$ ipython --no-banner

In [1]: import numpy as np

In [2]: np.set_printoptions(precision=3, suppress=True, linewidth=100)

In [3]: def rd(a):
   ...:     return np.round(a, 3) + 0
   ...: 

In [4]: A = np.loadtxt("run13.csv", delimiter=",")

In [5]: A
Out[5]: 
array([[ -1.735,  -0.51 ,   4.309,  26.223],
       [ 16.564,  -3.489,   4.225,   0.164],
       [ -7.57 ,  -3.777,  -5.203,  -9.874],
       [  3.42 ,   7.487,   2.96 ,  31.202],
       [ -8.593,  -1.967,   0.548,  25.979],
       [ 21.04 ,   6.234,   3.453, -13.763],
       [-20.099, -10.114,  -8.544, -17.968],
       [  2.827,  -4.095,  -3.65 ,  -5.317],
       [  7.009,  -7.63 ,   3.837,   2.389],
       [  3.323,  -3.44 ,  -0.097, -13.616],
       [ -2.564,  -7.915,   3.09 ,  -0.624]])

In [6]: Ac = A - A.mean(axis=0)

In [7]: Uu, sig, vt = np.linalg.svd(Ac, full_matrices=False)

In [8]: np.abs(vt[0]).argmax()
Out[8]: np.int64(3)

In [9]: np.abs(Uu[:, 0]).argmax()
Out[9]: np.int64(3)

In [10]: Ac = (A - A.mean(axis=0)) / A.std(axis=0)

In [11]: np.argwhere(np.abs(Ac) > 2)
Out[11]: array([[6, 2]])

In [12]: coef = np.linalg.lstsq(np.delete(Ac, 0, axis=1), Ac[:, 0])[0]

In [13]: rd(coef)
Out[13]: array([ 0.439,  0.844, -0.665])

In [14]: Ac = A - A.mean(axis=0)

In [15]: V = np.linalg.svd(Ac)[2][:3]

In [16]: Y = Ac - Ac @ V.T @ V

In [17]: print(rd((Ac @ V.T).std(axis=0)))
[17.126 11.727  3.847]

In [18]: G = np.cov(A, rowvar=False)

In [19]: print(rd(np.polyfit(A[:, 1], A[:, 0], 1)))
[1.097 4.151]

In [20]: rd(G)
Out[20]: 
array([[132.473,  32.863,  35.391,  -8.563],
       [ 32.863,  29.965,  10.637,  42.297],
       [ 35.391,  10.637,  19.287,  39.451],
       [ -8.563,  42.297,  39.451, 310.978]])

In [21]: G.shape
Out[21]: (4, 4)

In [22]: np.median(A, axis=0)
Out[22]: array([ 2.827, -3.489,  2.96 , -0.624])

In [23]: np.argsort(-A.std(axis=0).round(6), kind="stable")
Out[23]: array([3, 0, 1, 2])

In [24]: np.argwhere(np.triu(np.abs(np.corrcoef(A.T)) > 0.8, 1))
Out[24]: array([], shape=(0, 2), dtype=int64)

In [25]: vec = np.array([0, 2, -1, 3])

In [26]: rhs = G @ vec

In [27]: rd(rhs)
Out[27]: array([  4.644, 176.182, 120.34 , 978.077])

In [28]: rd(np.linalg.solve(G.T, G[2]))
Out[28]: array([0., 0., 1., 0.])

In [29]: rd(np.linalg.solve(G, rhs))
Out[29]: array([ 0.,  2., -1.,  3.])

In [30]: basis = np.array([[0, -1, 2, -3], [1, 0, 3, -1], [-1, 1, 3, 0], [1, 2, -3, -2]])

In [31]: rng = np.random.default_rng(7491)

In [32]: M = (rng.random((23, 4)) < 0.25) @ basis

In [33]: M
Out[33]: 
array([[-1,  1,  3,  0],
       [ 1,  2, -3, -2],
       [-1,  1,  3,  0],
       [ 0,  0,  8, -4],
       [ 1,  0,  3, -1],
       [ 0,  0,  0,  0],
       [ 1,  0,  3, -1],
       [ 0,  0,  0,  0],
       [ 0,  0,  0,  0],
       [ 1, -1,  5, -4],
       [ 0,  0,  0,  0],
       [ 0,  0,  0,  0],
       [ 0,  0,  0,  0],
       [ 0,  0,  0,  0],
       [ 1,  2, -3, -2],
       [ 1,  1, -1, -5],
       [ 0,  0,  0,  0],
       [ 0,  0,  0,  0],
       [ 0,  0,  0,  0],
       [ 1, -1,  5, -4],
       [-1,  1,  3,  0],
       [ 1, -1,  5, -4],
       [-1,  1,  3,  0]])

In [34]: Uu, sig, vt = np.linalg.svd(M, full_matrices=False)

In [35]: rd(Uu.T @ Uu)
Out[35]: 
array([[1., 0., 0., 0.],
       [0., 1., 0., 0.],
       [0., 0., 1., 0.],
       [0., 0., 0., 1.]])

In [36]: (sig > 1e-8).sum()
Out[36]: np.int64(4)

In [37]: rd(Uu.T @ M @ vt.T)
Out[37]: 
array([[15.99 ,  0.   ,  0.   ,  0.   ],
       [ 0.   ,  8.064,  0.   ,  0.   ],
       [ 0.   ,  0.   ,  3.945,  0.   ],
       [ 0.   ,  0.   ,  0.   ,  1.65 ]])

In [38]: vec = np.array([0, 1, 2, -3])

In [39]: M @ np.ones(4)
Out[39]: 
array([ 3., -2.,  3.,  4.,  3.,  0.,  3.,  0.,  0.,  1.,  0.,  0.,  0.,  0., -2., -4.,  0.,  0.,
        0.,  1.,  3.,  1.,  3.])

In [40]: M * vec
Out[40]: 
array([[ 0,  1,  6,  0],
       [ 0,  2, -6,  6],
       [ 0,  1,  6,  0],
       [ 0,  0, 16, 12],
       [ 0,  0,  6,  3],
       [ 0,  0,  0,  0],
       [ 0,  0,  6,  3],
       [ 0,  0,  0,  0],
       [ 0,  0,  0,  0],
       [ 0, -1, 10, 12],
       [ 0,  0,  0,  0],
       [ 0,  0,  0,  0],
       [ 0,  0,  0,  0],
       [ 0,  0,  0,  0],
       [ 0,  2, -6,  6],
       [ 0,  1, -2, 15],
       [ 0,  0,  0,  0],
       [ 0,  0,  0,  0],
       [ 0,  0,  0,  0],
       [ 0, -1, 10, 12],
       [ 0,  1,  6,  0],
       [ 0, -1, 10, 12],
       [ 0,  1,  6,  0]])
